$ python3 -q
>>> import numpy as np
>>> np.set_printoptions(precision=2, suppress=True, linewidth=140, sign=" ")
>>> m1 = np.loadtxt("data.csv", delimiter=",")
>>> m1
array([[-2.,  0.,  0., -4.,  0.,  0.],
       [-1.,  0.,  0., -2.,  0.,  0.],
       [-2.,  0., -1., -4.,  0., -2.],
       [ 2.,  0.,  0.,  4.,  0.,  0.],
       [ 1.,  0.,  0.,  2.,  0.,  0.],
       [ 2.,  0.,  1.,  4.,  0.,  2.]])
>>> # columns 1 and 4 are equal
>>> vec = np.array([5, 4, 3, -6, 9, -1])
>>> a = np.maximum(m1 @ vec, 0)
>>> np.maximum(m1 @ (3 * vec), 0)
array([ 42.,  21.,  39.,   0.,   0.,   0.])
>>> m1.T @ a
array([ -61.,    0.,  -13., -122.,    0.,  -26.])
>>> np.tanh(m1 @ vec)
array([ 1.,  1.,  1., -1., -1., -1.])
>>> J = np.load("mat.npy")
>>> J
array([[ -3.33,  -1.66,  -4.81,  -0.68, -16.17,   0.41,  -1.78,   0.95],
       [  2.06,   2.81,   2.38,   2.15,   6.25,   4.35,   6.91,   4.91],
       [  6.16,   3.97,   3.92,   5.72,   6.52,   0.78,   3.21,   5.  ],
       [  0.85,   0.94,  -5.02,  -1.6 ,  -8.35,   3.24,   0.12,   0.33],
       [  2.92,   3.12,  -3.75,  -2.64,   1.61,   7.18,   4.9 ,   1.15],
       [ 11.1 ,  13.18,   5.47,   6.54,   8.41,  10.81,   9.74,  14.27],
       [ -0.25,  -5.17,  -2.28,  -1.22,   5.52,  -3.55,  -0.31,  -6.78],
       [ -2.63,  -3.89,  -5.9 ,  -2.22, -10.77,  -1.5 ,  -2.86,  -3.83],
       [ -2.47,  -3.01,  -2.44,  -0.77,  -3.72,  -0.44,   0.95,  -1.48],
       [ -3.56,  -5.27,  -6.55,  -3.59,  -8.67,  -1.64,  -2.41,  -5.78],
       [ -0.71,   0.41,  -1.07,  -1.03,   1.78,   4.37,   5.61,   1.81],
       [  2.19,  -1.89,   1.76,   4.1 ,   3.03,  -4.55,  -0.82,  -0.89],
       [  6.94,   4.63,   1.71,   2.86,   9.03,   3.68,   4.6 ,   3.39],
       [  6.51,   4.25,   7.02,   8.8 ,   7.65,  -1.16,   3.25,   7.18],
       [ 12.46,  11.79,   2.35,   5.73,   4.06,   7.9 ,   4.61,  10.22],
       [ 15.61,  11.37,  13.02,  12.95,  25.43,   2.67,   8.73,  12.1 ],
       [  3.94,   1.28,   1.55,   4.  ,   2.39,  -1.02,   0.85,   1.94],
       [  3.02,   6.25,  -0.7 ,  -1.31,   4.74,  11.17,   9.92,   6.63],
       [  0.64,  -5.64,  -3.12,   0.66,  -1.73,  -7.17,  -5.36,  -7.34],
       [ -9.46, -12.99,  -3.2 ,   0.86, -14.47, -13.25,  -8.32,  -8.54],
       [ -1.26,  -1.53,  -1.29,  -0.04,  -1.29,   0.73,   2.35,   0.07],
       [  3.2 ,   0.57,   3.1 ,   5.09,   3.68,  -2.21,   1.25,   2.41],
       [ -2.2 ,  -3.53,  -8.75,  -6.87,  -4.69,   2.98,   0.33,  -6.63],
       [ 11.93,  10.81,   8.37,   8.34,  17.43,   6.61,   9.46,  11.51],
       [  4.96,   2.33,   2.23,   5.  ,   2.24,  -0.89,   0.79,   3.15],
       [  3.42,   2.38,   3.35,   3.43,   8.69,   2.19,   5.66,   3.88],
       [ -7.07,  -8.12,  -5.74,  -2.63, -12.71,  -4.81,  -3.78,  -6.04],
       [  8.28,   5.  ,   5.63,   8.67,   5.62,  -1.38,   1.24,   6.39],
       [ -1.61,   0.96,  -0.15,   1.16,  -4.92,   3.27,   4.15,   4.73]])
>>> # rank 5
>>> cen = J - J.mean(axis=0)
>>> Uu, sig, VT = np.linalg.svd(cen, full_matrices=False)
>>> print(np.searchsorted(np.cumsum(sig ** 2) / (sig ** 2).sum(), 0.9) + 1)
2
>>> sig.round(2) + 0
array([ 79.91,  31.97,  21.29,  12.54,   0.  ,   0.  ,   0.  ,   0.  ])
>>> print(np.abs(Uu[:, 0]).argmax())
15
>>> np.linalg.matrix_rank(cen)
np.int64(4)
>>> Uu, sig, VT = np.linalg.svd(J)
>>> vecs = VT[:(sig > 1e-8).sum()]
>>> rng = np.random.default_rng(151)
>>> vec = J[0] + -2 * J[3] + rng.integers(2) * np.eye(8)[6]
>>> vec
array([-5.03, -3.54,  5.24,  2.53,  0.52, -6.06, -1.01,  0.29])
>>> print(round(float(np.linalg.norm(vec - vecs.T @ vecs @ vec)), 2))
0.52
>>> np.linalg.matrix_rank(np.vstack([J, vec]))
np.int64(6)
>>> np.allclose(vecs.T @ vecs @ vec, vec)
False
>>> cen = J - J.mean(axis=0)
>>> vecs = np.linalg.svd(cen)[2][:5]
>>> other = cen - cen @ vecs.T @ vecs
>>> round(float(np.linalg.norm(other) / np.linalg.norm(cen)), 2)
0.0
>>> np.linalg.norm(other, axis=1).round(6).argmax()
np.int64(0)
>>> np.round(np.cov(cen @ vecs.T, rowvar=False), 2) + 0
array([[ 228.07,    0.  ,    0.  ,    0.  ,    0.  ],
       [   0.  ,   36.51,    0.  ,    0.  ,    0.  ],
       [   0.  ,    0.  ,   16.19,    0.  ,    0.  ],
       [   0.  ,    0.  ,    0.  ,    5.62,    0.  ],
       [   0.  ,    0.  ,    0.  ,    0.  ,    0.  ]])
>>> np.diag(vecs.T @ vecs)
array([ 0.84,  0.65,  0.51,  0.37,  0.89,  0.57,  0.55,  0.63])
>>> np.linalg.norm(J, axis=0)
array([ 33.72,  32.82,  26.37,  26.38,  49.16,  28.15,  26.76,  33.92])
>>> np.round(np.linalg.norm(J[9], 1), 2), np.round(np.linalg.norm(J[9], np.inf), 2)
(np.float64(37.49), np.float64(8.67))
>>> round(np.linalg.norm(J[9] - J[16]), 2)
np.float64(20.39)
>>> round(float(np.linalg.norm(J, 2)), 2)
83.02
>>> round(float(np.linalg.norm(J, 1)), 2), round(np.linalg.norm(J, np.inf), 2)
(211.57, np.float64(101.87))
>>> Uu, sig, VT = np.linalg.svd(J)
>>> sig.round(2) + 0
array([ 83.02,  32.14,  21.96,  12.7 ,  10.58,   0.  ,   0.  ,   0.  ])
>>> other = Uu[:, :5] @ np.diag(sig[:5]) @ VT[:5]
>>> print(round(float(np.abs(J - other).max()), 2))
0.0
>>> np.round(np.linalg.norm(J - other, 2), 2), round(float(sig[5]), 2)
(np.float64(0.0), 0.0)
>>> print(np.linalg.matrix_rank(other))
5
>>> K = np.load("m.npy")
>>> K
array([[-2, -3, -2,  2,  1,  0, -1, -2, -2, -1],
       [-3, -2, -3, -2,  2,  1,  0, -1, -2, -2],
       [-2, -3, -2, -3, -2,  2,  1,  0, -1, -2],
       [ 2, -2, -3, -2, -3, -2,  2,  1,  0, -1],
       [ 1,  2, -2, -3, -2, -3, -2,  2,  1,  0],
       [ 0,  1,  2, -2, -3, -2, -3, -2,  2,  1],
       [-1,  0,  1,  2, -2, -3, -2, -3, -2,  2],
       [-2, -1,  0,  1,  2, -2, -3, -2, -3, -2],
       [-2, -2, -1,  0,  1,  2, -2, -3, -2, -3],
       [-1, -2, -2, -1,  0,  1,  2, -2, -3, -2]])
>>> np.linalg.matrix_rank(K, rtol=0.1)
np.int64(9)
>>> [round(float(x), 2) for x in np.linalg.svd(K, compute_uv=False)[:3]]
[12.63, 9.49, 8.14]
>>> np.argsort(-np.linalg.norm(K, axis=0).round(6), kind="stable")[:3]
array([ 1,  2,  3])
>>> W0 = np.loadtxt("arr.csv", delimiter=",")
>>> W0
array([[-0.01, -1.97, -0.02, -3.  ,  2.99],
       [-0.02, -1.99, -0.01, -3.03,  3.01],
       [-0.02, -1.98, -0.01, -3.01,  3.02],
       [ 0.01, -2.01,  0.  , -2.99,  2.98],
       [ 0.01, -2.01,  0.  , -2.98,  2.99],
       [-0.03, -1.99, -0.02, -3.02,  2.98],
       [ 0.01, -2.02, -0.01, -3.  ,  3.01],
       [ 0.  , -2.01,  0.01, -2.99,  3.01],
       [ 0.02, -1.94, -0.01, -2.97,  2.99],
       [ 3.02,  1.01, -1.98,  0.01,  2.  ],
       [ 2.97,  1.01, -2.01, -0.03,  2.03],
       [ 3.  ,  0.99, -2.01,  0.01,  1.96],
       [ 3.01,  0.98, -1.98, -0.01,  2.01],
       [ 3.  ,  1.02, -2.  ,  0.03,  2.01],
       [ 2.99,  0.99, -2.02, -0.01,  2.02],
       [ 2.98,  1.02, -1.91,  0.02,  2.  ],
       [ 2.97,  1.01, -1.99,  0.01,  1.98],
       [ 2.99,  1.01, -2.05, -0.01,  2.  ]])
>>> basis = W0[[9, 1]].astype(float)
>>> for _ in range(3):
...     lab = np.linalg.norm(W0[:, None] - basis, axis=-1).argmin(axis=1)
...     basis = np.array([W0[lab == j].mean(axis=0) for j in range(2)])
... 
>>> lab
array([ 1,  1,  1,  1,  1,  1,  1,  1,  1,  0,  0,  0,  0,  0,  0,  0,  0,  0])
>>> basis[1] - basis[0]
array([-3.  , -3.  ,  1.99, -3.  ,  1.  ])
>>> P = W0 @ np.linalg.solve(W0.T @ W0, W0.T)
>>> round(np.trace(P), 2)
np.float64(5.0)
>>> print(np.round(np.linalg.eigvalsh(P), 2) + 0)
[ 0.  0.  0.  0.  0.  0.  0.  0.  0.  0.  0.  0.  0.  1.  1.  1.  1.  1.]
>>> P @ W0[:, 4]
array([ 2.99,  3.01,  3.02,  2.98,  2.99,  2.98,  3.01,  3.01,  2.99,  2.  ,  2.03,  1.96,  2.01,  2.01,  2.02,  2.  ,  1.98,  2.  ])
>>> lab = W0[:, 0] > np.median(W0[:, 0])
>>> f = W0[lab].mean(axis=0) - W0[~lab].mean(axis=0)
>>> print(f)
[ 3.    3.   -1.99  3.   -1.  ]
>>> print(np.argsort(-np.abs(f).round(6), kind="stable"))
[ 3  0  1  2  4]
>>> (((W0 - W0.mean(axis=0)) @ f > 0) == lab).mean()
np.float64(1.0)
>>> ((W0 - W0.mean(axis=0)) @ f > 0).astype(int)
array([ 0,  0,  0,  0,  0,  0,  0,  0,  0,  1,  1,  1,  1,  1,  1,  1,  1,  1])
>>> arr = np.loadtxt("x.csv", delimiter=",")
>>> arr
array([[ -7.4 ,   1.99,  10.5 ,   1.71,   1.16,  -2.4 ,   7.14,  -5.91,   1.92,  -2.96,  -0.2 ,  -3.05,   0.88, -10.61],
       [ -8.9 ,   6.28,   8.81,   3.28,  -2.24,   1.51,   0.22,  -5.77,   8.15,   3.99,  -3.  ,   1.37,  -3.4 ,   6.9 ],
       [ 10.61,   3.41,  -2.97,  -5.14,   4.22,  -4.12, -10.1 ,   6.36,  -1.22,   1.08,   3.73,  -2.19,   5.94,   2.63],
       [ -6.73,  -2.77,   7.53,   4.45,  -1.04,  -6.57,  -0.8 ,  -2.04,   4.08,  -2.19,   9.55,  -0.04,   8.34,  -6.25],
       [ -0.9 ,  10.03,  -2.7 ,   2.91,  -4.32,  -8.48,   1.2 ,  -1.01,  -3.23,  -1.5 ,  -0.03,   8.98,   6.07,  -7.74],
       [ -4.76,  -2.94,   2.45,   1.76,  -4.67,  -9.73,   0.  ,   2.15,   5.  ,  -4.46,  -2.15,  -4.97,  12.59,  -2.42],
       [ -3.11,  -6.29,   3.31,  -7.63,   0.29,  -2.52,  -9.42,  -6.59,  -8.06,   1.5 ,  -5.98,  -1.68,  -6.1 ,   0.46],
       [ -3.58,  -4.53,  -2.4 ,  -6.15,   4.44,  11.2 ,   2.17,  -3.22,   7.38,  -7.5 ,  -5.58,   0.42,  -4.07,  -2.03],
       [  0.84,   1.48, -11.3 ,  -2.47,  -2.49,  -3.31,   0.25,  -1.68,  -6.37, -13.31,  -0.56,  -0.64,   4.54,  -1.99],
       [ -0.85,  -7.16,   5.3 ,   3.41,  -6.01,  -6.74,  -5.12,  -7.  ,   3.94,  -1.24,  -6.87,  -3.25,   0.54,  -8.75],
       [  0.18,   3.55,  -3.53,   4.72,   7.02,   7.12,   4.11,  -1.45,  -5.73,  -9.5 ,  -4.72,  -2.67,  -7.85,   4.41],
       [ -4.45,  -7.9 ,  -6.08,   5.25,  -0.71,   8.63,   2.31,   0.25,   5.8 ,   8.22,   1.12,   2.33,  -3.02,  -7.49],
       [  3.51,   9.59,   3.27,  -8.13,   2.98,   3.51,  -2.04,   1.22,   6.73,   0.48,  -2.66,  10.  ,   1.15,   6.18],
       [ -0.96,   5.49,   1.9 ,  -6.45,  -2.93,   6.26,   5.96,   3.49,  -7.06, -12.46,  -3.99,  -1.5 ,   2.28,  -0.24],
       [-10.51,   2.34,   3.34,  -0.57,  -0.26,   0.97,   4.54,  12.5 ,  -1.39,  -5.62,   2.13,  -1.46,   1.16,   7.3 ],
       [ -1.25,   0.75,   3.52,   6.64, -11.46,  -2.98,  -2.18,   2.07,  -6.2 ,   8.72,  -4.13,   6.85,   3.69,  -0.3 ],
       [ -4.66,   8.04,  -2.12,  -7.94,  -2.85,   0.47,   6.51,   1.03,  -3.37,   1.68,   5.07,   8.85,  -3.98,   7.77],
       [  1.31,  -5.36,   0.16,   8.1 ,   1.95,  -9.57,  -1.32,  -6.24,   8.81,  -0.19,  -1.7 ,   3.5 ,  -5.28,  -6.87],
       [ -8.35,   4.82,  -7.9 ,  -5.4 ,   0.5 ,  -0.95,   0.53,   3.73,  -3.89,  -7.71,   1.82,  -4.36,   8.87,   4.96],
       [  1.78,   4.25,  -3.84,   4.58, -11.69,   2.47,   6.11,   4.55,  -1.86,  -3.09,   9.67,  -0.96,  -4.54,   3.8 ],
       [ -3.79,  -9.49,   6.43,   8.16,   7.41,   8.65,  -0.52,   3.06,   3.44,  -0.63,   5.84,  -0.52,   1.22,   0.47],
       [  1.43,  -0.3 ,  -6.  ,   1.53,  -3.58, -10.22,  10.83,  -4.48,   7.49,   4.24,  -2.7 ,   3.39,   3.45,  -0.25],
       [  6.01,  14.97,   0.32,  -0.54,  -1.92,   2.88,  -3.1 ,  -6.48,  -0.61,  -5.87,  -4.87,  -0.11,   2.75,   3.12],
       [  9.7 ,   3.88,  -3.6 ,   6.75,   0.07,  -3.78,   1.06,   7.38,   6.35,  -2.23,  -3.77,  -5.81,  -5.28,  -6.43],
       [  3.86,  -6.11,   1.49,  -3.29,  -0.3 ,   3.69,  -1.2 , -11.27,  -0.45,   3.64, -11.84,   3.35,   4.44,  -2.81],
       [  1.45,  -2.29,   4.92,  -3.41,  -3.27,  -5.99,  13.04,  -4.46,  -0.31,   3.11,   4.99,  -3.61,  -7.9 ,   3.18],
       [  1.37,  11.96,   6.09,  -2.6 ,   0.64,   3.95,   1.49,   8.74,  -7.23,  -2.4 ,  -4.08,  -6.33,  -1.36,  -0.26],
       [ -3.47,   4.05,  -4.98,   5.3 ,   8.44,  -7.55,  -4.44,   1.18,   5.44,  -5.79,   7.63,   4.91,  -3.37,   3.52],
       [ -1.86,  -0.06,   3.64,   8.55,   1.12,   3.25,   0.71,   2.33,  -2.24,  11.39,   6.08,  -3.43,  -1.6 , -10.31],
       [ -1.81,   0.03,  -7.05,   2.76,  -1.65,   1.07,  -2.91,   1.05,   2.82,   3.27,  11.81,   4.53,  -0.46, -12.13],
       [  1.87,   3.33,  -1.71,   7.71,   4.49,  -0.63,  -0.33,   6.2 ,  -8.77,  10.65,  -2.09,  -7.4 ,   3.28,   1.97],
       [ -5.8 ,   6.39,   2.1 ,   3.97, -11.59,   1.79,   0.44,  -3.22,  -2.7 ,  -1.52,  -4.01,  -1.36,  11.39,   0.31],
       [  3.78,   3.51,  -9.01,   7.39,  10.84,  -0.01,   2.01,  -5.05,  -4.84,   1.86,  -5.55,  -0.86,   5.67,   0.  ],
       [  3.4 ,  -6.21,   1.52,   1.54,  -4.01,   9.17,  -2.35,  -6.82, -11.8 ,   1.64,  -4.78,  -4.51,   2.61,  -0.96],
       [ -1.85,  -5.3 ,  -1.84, -11.05,   7.69,  -5.83,  -6.19,  -8.28,   0.3 ,  -5.43,  -1.76,  -2.15,   2.39,  -0.02],
       [  1.51,   7.42,   7.17,   0.19,   0.25,   5.42,   0.  ,  -0.44,   3.03,  12.59,  -8.85,  -1.42,   2.59,   2.6 ],
       [  3.2 ,   0.76,  -0.58,  -5.28,  -0.23,  -0.13,  -5.69, -12.42,   0.5 ,  -9.14,  -2.82,  -5.24,  -5.02,   5.44],
       [ -7.09,   5.09,   6.58,  -3.57,  -8.92,  -3.77,  -1.78,  -5.64,   1.43,  -5.24,  -0.73,   1.51, -10.17,   1.83],
       [ -5.48,  -0.79,   7.75, -10.19,   7.98,  -9.52,   2.14,  -2.76,   3.08,   0.36,   4.18,   0.13,  -2.94,  -1.81],
       [ -3.26,  -3.65,   2.93,  -2.24,   2.83,  -3.46,   7.54,  -6.32,   3.74,   4.25,   8.89,   1.07,  -0.57, -11.53],
       [ -1.55,  -4.9 ,   3.52,   5.07,   1.78,  -1.73, -11.55,   0.72,   1.83,  -1.1 ,   3.91,   2.73, -12.35,  -3.96],
       [ -0.76,  -4.13,   9.31,  -4.71,  11.5 ,  -4.7 ,  -1.04,   4.11,  -1.76,  -0.92,   9.68,  -0.52,  -1.71,   0.59]])
>>> cen = (arr - arr.mean(axis=0)) / arr.std(axis=0)
>>> cen.std(axis=0)
array([ 1.,  1.,  1.,  1.,  1.,  1.,  1.,  1.,  1.,  1.,  1.,  1.,  1.,  1.])
>>> c = np.linalg.lstsq(np.delete(cen, 9, axis=1), cen[:, 9])[0]
>>> c
array([ 0.28, -0.2 ,  0.38,  0.33,  0.03,  0.05,  0.12,  0.07, -0.07, -0.01,  0.31,  0.1 , -0.05])
>>> round(float(1 - np.var(cen[:, 9] - np.delete(cen, 9, axis=1) @ c)), 2)
0.31
